In [1]: import numpy as np

In [2]: import numpy.linalg as la

In [3]: np.set_printoptions(precision=3, suppress=True, linewidth=100)

In [4]: rng = np.random.default_rng(435221)

In [5]: M = rng.normal(size=(16, 6))

In [6]: M = 10 * M / la.norm(M, axis=1, keepdims=True)

In [7]: M
Out[7]: 
array([[-2.505,  4.765,  6.895, -4.108,  2.198, -1.333],
       [ 2.544, -1.619, -2.813,  3.612,  8.238,  1.444],
       [-2.518, -6.048, -3.893, -6.358, -1.201,  0.235],
       [-5.967,  0.068,  7.033,  2.84 ,  2.52 , -0.722],
       [-3.851, -3.727, -5.419, -3.578,  2.968,  4.506],
       [ 1.536, -3.558, -5.835, -0.634,  6.65 ,  2.512],
       [ 4.337, -6.118,  0.02 ,  3.942, -3.366, -4.109],
       [-7.62 ,  4.519,  2.431, -1.484, -1.174,  3.468],
       [ 5.66 ,  2.878,  7.704,  0.164,  0.295,  0.468],
       [ 2.49 , -2.259, -6.38 ,  1.632, -2.375, -6.3  ],
       [-5.976,  1.143,  3.254,  6.6  , -1.891,  2.293],
       [-5.102,  4.247, -4.731,  2.731, -5.108, -0.063],
       [ 0.297,  0.193, -9.572, -1.335,  1.393,  2.127],
       [ 1.854, -5.833,  1.117, -4.565,  3.962,  4.976],
       [ 5.887,  5.056,  1.882,  0.69 ,  2.274,  5.531],
       [-7.197, -1.919,  3.806, -5.427, -0.144,  0.752]])

In [8]: idx = M[:, 1] > np.median(M[:, 1])

In [9]: u = M[idx].mean(axis=0) - M[~idx].mean(axis=0)

In [10]: np.argsort(-np.abs(u).round(6), kind="stable")
Out[10]: array([1, 2, 3, 0, 4, 5])

In [11]: u
Out[11]: array([-1.815,  6.744,  4.287,  2.184, -1.778,  0.969])

In [12]: (((M - M.mean(axis=0)) @ u > 0) == idx).mean()
Out[12]: np.float64(0.875)
